$ python -q
>>> import numpy as np
>>> from numpy import linalg as LA
>>> np.set_printoptions(precision=3, suppress=True, linewidth=100, sign=" ")
>>> rnd = lambda a: np.round(a, 3) + 0
>>> F = np.load("sample10.npy")
>>> F
array([[ 1, -1,  1, -2, -5],
       [ 5,  3,  5,  2, -1],
       [ 1, -1,  1, -2, -5],
       [ 1, -1,  1, -2, -5],
       [ 2,  0,  2, -1, -4],
       [ 2,  0,  2, -1, -4],
       [ 1, -1,  1, -2, -5]])
>>> # row 2 repeats row 0
>>> left, s, Vh = LA.svd(F)
>>> np.argmax(s[:-1] / (s[1:] + 1e-6)) + 1
np.int64(2)
>>> M2 = left[:, :2] @ np.diag(s[:2]) @ Vh[:2]
>>> rnd(LA.norm(F - M2, 2)), rnd(s[2])
(np.float64(0.0), np.float64(0.0))
>>> rnd(LA.norm(F - M2) / LA.norm(F))
np.float64(0.0)
>>> gram = F.T @ F
>>> (F @ F.T).shape
(7, 7)
>>> np.diag(gram)
array([  37,   13,   37,   22,  133])
>>> rnd(LA.svd(F, compute_uv=False) ** 2)
array([ 180.,   62.,    0.,    0.,    0.])
>>> np.allclose(F[:-1].T @ LA.lstsq(F[:-1].T, F[-1])[0], F[-1])
True
>>> rnd(F @ LA.pinv(F) @ F)
array([[ 1., -1.,  1., -2., -5.],
       [ 5.,  3.,  5.,  2., -1.],
       [ 1., -1.,  1., -2., -5.],
       [ 1., -1.,  1., -2., -5.],
       [ 2.,  0.,  2., -1., -4.],
       [ 2.,  0.,  2., -1., -4.],
       [ 1., -1.,  1., -2., -5.]])
>>> LA.lstsq(F[:-1].T, F[-1])[2]
np.int32(2)
>>> np.abs(np.diag(LA.qr(F)[1])) > 1e-9
array([ True,  True, False, False, False])
>>> m1 = np.array([[20.0, 0.0, 8.0, 24.0, -36.0],
...     [0.0, 4.0, 0.0, 0.0, 0.0],
...     [8.0, 0.0, 8.0, 12.0, -18.0],
...     [24.0, 0.0, 12.0, 40.0, -54.0],
...     [-36.0, 0.0, -18.0, -54.0, 85.0]])
>>> ang = np.radians(120)
>>> R = np.eye(5)
>>> R[4, 4] = R[1, 1] = np.cos(ang)
>>> R[4, 1], R[1, 4] = -np.sin(ang), np.sin(ang)
>>> rnd(R)
array([[ 1.   ,  0.   ,  0.   ,  0.   ,  0.   ],
       [ 0.   , -0.5  ,  0.   ,  0.   ,  0.866],
       [ 0.   ,  0.   ,  1.   ,  0.   ,  0.   ],
       [ 0.   ,  0.   ,  0.   ,  1.   ,  0.   ],
       [ 0.   , -0.866,  0.   ,  0.   , -0.5  ]])
>>> M2 = m1 @ R.T
>>> rnd(LA.det(R)), np.trace(R)
(np.float64(1.0), np.float64(2.0))
>>> rnd(M2)
array([[ 20.   , -31.177,   8.   ,  24.   ,  18.   ],
       [  0.   ,  -2.   ,   0.   ,   0.   ,  -3.464],
       [  8.   , -15.588,   8.   ,  12.   ,   9.   ],
       [ 24.   , -46.765,  12.   ,  40.   ,  27.   ],
       [-36.   ,  73.612, -18.   , -54.   , -42.5  ]])
>>> rnd(LA.svd(m1, compute_uv=False)), rnd(LA.svd(M2, compute_uv=False))
(array([ 141.,    4.,    4.,    4.,    4.]), array([ 141.,    4.,    4.,    4.,    4.]))
>>> np.allclose(LA.norm(m1, axis=1), LA.norm(M2, axis=1))
True
>>> W0 = np.load("x.npy")
>>> W0
array([[  2,   1,   0,   1],
       [  2,   2,  -1,   3],
       [  3,   3,  -2,   5],
       [  5,   3,  -4,   4],
       [  3,   1,  -2,   2],
       [  4,  -1,  -2,   4],
       [  3,  -2,   0,   4],
       [  2,  -3,  -1,   4],
       [  0,  -3,   1,   3],
       [ -2,  -1,   2,   5],
       [  0,  -1,   0,   4],
       [ -1,  -2,   1,   4],
       [ -3,  -1,   2,   4],
       [ -3,   1,   4,   2],
       [ -1,   1,   4,   2],
       [ -2,   1,   5,   2],
       [ -3,  -1,   5,   1],
       [ -5,  -3,   5,   0],
       [ -7,  -4,   7,   0],
       [ -8,  -4,   8,   1],
       [ -9,  -6,   7,   1],
       [ -9,  -8,   9,   2],
       [ -7,  -9,   9,   3],
       [ -9,  -7,   7,   3],
       [-11,  -9,   6,   5]])
>>> M2 = np.c_[W0[:, :3] @ np.array([[9, 6, -3], [0, -7, -8], [-9, 0, -5]]), np.array([0, 6, 1, 0, 4, 1, 0, 5, 6, 3, 1, 4, 2, 4, 4, 5, 2, 1, 6, 2, 5, 8, 9, 0, 1])]
>>> M2
array([[  18,    5,  -14,    0],
       [  27,   -2,  -17,    6],
       [  45,   -3,  -23,    1],
       [  81,    9,  -19,    0],
       [  45,   11,   -7,    4],
       [  54,   31,    6,    1],
       [  27,   32,    7,    0],
       [  27,   33,   23,    5],
       [  -9,   21,   19,    6],
       [ -36,   -5,    4,    3],
       [   0,    7,    8,    1],
       [ -18,    8,   14,    4],
       [ -45,  -11,    7,    2],
       [ -63,  -25,  -19,    4],
       [ -45,  -13,  -25,    4],
       [ -63,  -19,  -27,    5],
       [ -72,  -11,   -8,    2],
       [ -90,   -9,   14,    1],
       [-126,  -14,   18,    6],
       [-144,  -20,   16,    2],
       [-144,  -12,   40,    5],
       [-162,    2,   46,    8],
       [-144,   21,   48,    9],
       [-144,   -5,   48,    0],
       [-153,   -3,   75,    1]])
>>> rnd(LA.lstsq(W0, M2[:, 0])[0])
array([ 9.,  0., -9.,  0.])
>>> LA.matrix_rank(M2)
np.int64(4)
>>> LA.matrix_rank(np.c_[W0, M2])
np.int64(5)
>>> O, V = LA.qr(M2[:, :3])[0], LA.qr(M2[:, 3:])[0]
>>> s = LA.svd(O.T @ V, compute_uv=False)
>>> (s > 0.9).sum()
np.int64(0)
>>> rnd(LA.norm(O @ O.T - V @ V.T, 2))
np.float64(1.0)
>>> rnd(s)
array([ 0.792])
>>> rnd(np.degrees(np.arccos(s.clip(0, 1))))
array([ 37.584])
>>> cent = W0[[18, 10]].astype(float)
>>> for _ in range(3):
...     z = LA.norm(W0[:, None] - cent, axis=-1).argmin(axis=1)
...     cent = np.array([W0[z == j].mean(axis=0) for j in range(2)])
... 
>>> z
array([ 1,  1,  1,  1,  1,  1,  1,  1,  1,  1,  1,  1,  1,  1,  1,  1,  1,  0,  0,  0,  0,  0,  0,
        0,  0])
>>> np.abs(cent[1] - cent[0]).argmax()
np.int64(0)
>>> rnd(cent[1] - cent[0])
array([ 8.654,  6.132, -6.544,  1.301])
>>> rnd(cent)
array([[-8.125, -6.25 ,  7.25 ,  1.875],
       [ 0.529, -0.118,  0.706,  3.176]])
>>> A, _ = LA.qr(np.array([[0.8, -1.2, 1.2, 0.2, 0.6],
...     [-0.6, -0.5, 0.8, -1.6, 0.5],
...     [-0.4, 0.8, 0.2, -0.7, 0.6],
...     [-0.1, -0.2, 1.1, 0.1, -1.9],
...     [-0.9, -1.1, 0.8, 0.5, -1.5]]))
>>> rnd(A)
array([[-0.569, -0.641, -0.331,  0.096,  0.384],
       [ 0.426, -0.259, -0.22 ,  0.815, -0.195],
       [ 0.284,  0.426, -0.561, -0.009,  0.65 ],
       [ 0.071, -0.105, -0.703, -0.398, -0.575],
       [ 0.64 , -0.574,  0.18 , -0.41 ,  0.247]])
>>> # keeps lengths
>>> ang = np.radians(60)
>>> R = np.eye(5)
>>> R[1, 1] = R[4, 4] = np.cos(ang)
>>> R[1, 4], R[4, 1] = -np.sin(ang), np.sin(ang)
>>> rnd(R)
array([[ 1.   ,  0.   ,  0.   ,  0.   ,  0.   ],
       [ 0.   ,  0.5  ,  0.   ,  0.   , -0.866],
       [ 0.   ,  0.   ,  1.   ,  0.   ,  0.   ],
       [ 0.   ,  0.   ,  0.   ,  1.   ,  0.   ],
       [ 0.   ,  0.866,  0.   ,  0.   ,  0.5  ]])
>>> M2 = A @ R.T
>>> rnd(LA.svd(A, compute_uv=False)), rnd(LA.svd(M2, compute_uv=False))
(array([ 1.,  1.,  1.,  1.,  1.]), array([ 1.,  1.,  1.,  1.,  1.]))
>>> rnd(M2)
array([[-0.569, -0.653, -0.331,  0.096, -0.363],
       [ 0.426,  0.039, -0.22 ,  0.815, -0.322],
       [ 0.284, -0.35 , -0.561, -0.009,  0.694],
       [ 0.071,  0.446, -0.703, -0.398, -0.378],
       [ 0.64 , -0.501,  0.18 , -0.41 , -0.374]])
>>> rnd(LA.svd(M2, compute_uv=False))
array([ 1.,  1.,  1.,  1.,  1.])
>>> np.unravel_index(np.abs(M2).argmax(), M2.shape)
(np.int64(1), np.int64(3))
>>> proj = np.triu(np.array([[-7, 3, 6, 9, -7],
...     [-8, -2, 1, 7, 7],
...     [-3, 7, 4, -6, -2],
...     [7, -9, -2, -5, -2],
...     [-2, -5, 9, 9, -1]]), 1) + np.eye(5)
>>> M2 = proj @ A @ LA.inv(proj)
>>> rnd(LA.det(M2))
np.float64(1.0)
>>> LA.matrix_rank(M2)
np.int64(5)
>>> O = A.astype(float).copy()
>>> for j in range(5):
...     O[:, j] -= O[:, :j] @ (O[:, :j].T @ O[:, j])
...     O[:, j] /= LA.norm(O[:, j])
... 
>>> rnd(O.T @ O)
array([[ 1.,  0.,  0.,  0.,  0.],
       [ 0.,  1.,  0.,  0.,  0.],
       [ 0.,  0.,  1.,  0.,  0.],
       [ 0.,  0.,  0.,  1.,  0.],
       [ 0.,  0.,  0.,  0.,  1.]])
>>> x = np.ones(5)
>>> for _ in range(6):
...     x = m1 @ x
...     x /= LA.norm(x)
...     print(round(x @ m1 @ x, 3))
... 
133.191
140.993
141.0
141.0
141.0
141.0
>>> rnd(LA.eigvalsh(m1)[-1])
np.float64(141.0)
>>> rnd(x)
array([ 0.342,  0.   ,  0.171,  0.513, -0.769])
>>> J = np.load("arr.npy")
>>> J
array([[ 1.,  0.,  0.,  0.,  0.,  0.],
       [ 0.,  1.,  0.,  0.,  0.,  0.],
       [ 0.,  0., -1.,  0.,  0.,  0.],
       [ 0.,  0.,  0.,  1.,  0.,  0.],
       [ 0.,  0.,  0.,  0.,  1.,  0.],
       [ 0.,  0.,  0.,  0.,  0., -1.]])
>>> M2 = J / LA.norm(J, axis=1, keepdims=True)
>>> gram = M2 @ M2.T
>>> rnd(LA.norm(M2, axis=1))
array([ 1.,  1.,  1.,  1.,  1.,  1.])
>>> (gram - 2 * np.eye(6)).round(6).argmax(axis=1)
array([ 1,  0,  0,  0,  0,  0])
>>> gram[2]
array([ 0.,  0.,  1.,  0.,  0.,  0.])
>>> np.degrees(np.arccos(np.clip(gram[2, 1], -1, 1)))
np.float64(90.0)
>>> E = np.diag(3 * np.array([0, 2, 3, 0, 5, 1])) + np.array([[2, -1, -3, 0, 0, 0],
...     [2, -3, 2, 2, 1, -2],
...     [0, 1, 3, 2, -1, -2],
...     [0, 1, -1, 0, -1, -2],
...     [2, -2, 0, 1, 1, 1],
...     [1, -3, -1, 0, -1, 1]])
>>> E
array([[ 2, -1, -3,  0,  0,  0],
       [ 2,  3,  2,  2,  1, -2],
       [ 0,  1, 12,  2, -1, -2],
       [ 0,  1, -1,  0, -1, -2],
       [ 2, -2,  0,  1, 16,  1],
       [ 1, -3, -1,  0, -1,  4]])
>>> E[0] @ E[3]
np.int64(2)
>>> x = np.array([3, 3, 1, 3, 1, 3])
>>> target = E @ x
>>> b, lr = np.zeros(6), 1 / LA.norm(E, 2) ** 2
>>> for i in range(30):
...     b -= lr * E.T @ (E @ b - target)
...     if i % 10 == 0: print(i, round(LA.norm(E @ b - target), 3))
... 
0 16.346
10 10.594
20 7.923
>>> rnd(LA.cond(E))
np.float64(82.778)
>>> rnd(b)
array([ 2.564,  0.844,  1.104,  1.836,  1.021,  0.826])
>>> M2 = np.array([[-2, -2, 2], [1, -1, -1], [0, 2, -1]])
>>> K = M2 + M2.T
>>> K
array([[-4, -1,  2],
       [-1, -2,  1],
       [ 2,  1, -2]])
>>> rnd(K.mean(axis=0))
array([-1.   , -0.667,  0.333])
>>> rnd(LA.norm(K))
np.float64(6.0)
>>> np.unravel_index(np.abs(K).argmax(), K.shape)
(np.int64(0), np.int64(0))
>>> K - K[0]
array([[ 0,  0,  0],
       [ 3, -1, -1],
       [ 6,  2, -4]])
>>> vals, V = LA.eig(K)
>>> rnd(np.prod(vals))
np.float64(-6.0)
>>> rnd(np.sort(LA.eigvals(K @ K)))
array([  0.424,   2.573,  33.003])
>>> rnd(np.sort(LA.eigvals(K.T)))
array([-5.745, -1.604, -0.651])
>>> vals, V = LA.eigh(K)
>>> rnd(V.T @ K @ V)
array([[-5.745,  0.   ,  0.   ],
       [ 0.   , -1.604,  0.   ],
       [ 0.   ,  0.   , -0.651]])
>>> rnd(LA.svd(K, compute_uv=False))
array([ 5.745,  1.604,  0.651])
>>> (vals > 1e-8).sum(), (vals < -1e-8).sum()
(np.int64(0), np.int64(3))
>>> rnd(V @ np.diag(vals) @ V.T)
array([[-4., -1.,  2.],
       [-1., -2.,  1.],
       [ 2.,  1., -2.]])
>>> vals, V = LA.eigh(K)
>>> x = np.array([-1, -2, 3])
>>> x @ K @ x
np.int64(-58)
>>> rnd(x @ K @ x / (x @ x)), rnd(vals[0]), rnd(vals[-1])
(np.float64(-4.143), np.float64(-5.745), np.float64(-0.651))
>>> rnd(LA.eigvalsh(K[1:, 1:]))
array([-3., -1.])
>>> np.abs(K).sum(axis=1).max(), rnd(np.abs(vals).max())
(np.int64(7), np.float64(5.745))
>>> O, _ = LA.qr(np.array([[1.1, 2.7, -0.4, -0.5, -2.0, -1.2],
...     [0.8, -0.9, 0.1, 0.5, -0.6, -0.5],
...     [0.8, 0.0, -0.5, -0.3, -0.1, 1.8],
...     [-0.3, 0.3, 0.7, 0.0, -1.3, -0.9],
...     [-1.7, -2.0, -0.2, 0.2, 1.4, 2.3],
...     [-0.2, -0.2, 0.4, -0.9, 0.0, 0.2]]))
>>> feats = O[:, :6]
>>> rnd(feats)
array([[-0.469,  0.619, -0.276, -0.05 , -0.471,  0.312],
       [-0.341, -0.67 ,  0.223,  0.203, -0.424,  0.406],
       [-0.341, -0.318, -0.383, -0.411, -0.235, -0.642],
       [ 0.128,  0.237,  0.648,  0.135, -0.52 , -0.468],
       [ 0.724, -0.106, -0.412, -0.051, -0.522,  0.138],
       [ 0.085,  0.001,  0.371, -0.876, -0.011,  0.297]])
>>> # keeps lengths
>>> x = np.array([-2, -2, -3, 1, 1, 3])
>>> target = feats @ x
>>> b, lr = np.zeros(6), 1 / LA.norm(feats, 2) ** 2
>>> for i in range(250):
...     b -= lr * feats.T @ (feats @ b - target)
...     if i % 50 == 0: print(i, round(LA.norm(feats @ b - target), 3))
... 
0 0.0
50 0.0
100 0.0
150 0.0
200 0.0
>>> rnd(LA.cond(feats))
np.float64(1.0)
>>> rnd(b)
array([-2., -2., -3.,  1.,  1.,  3.])
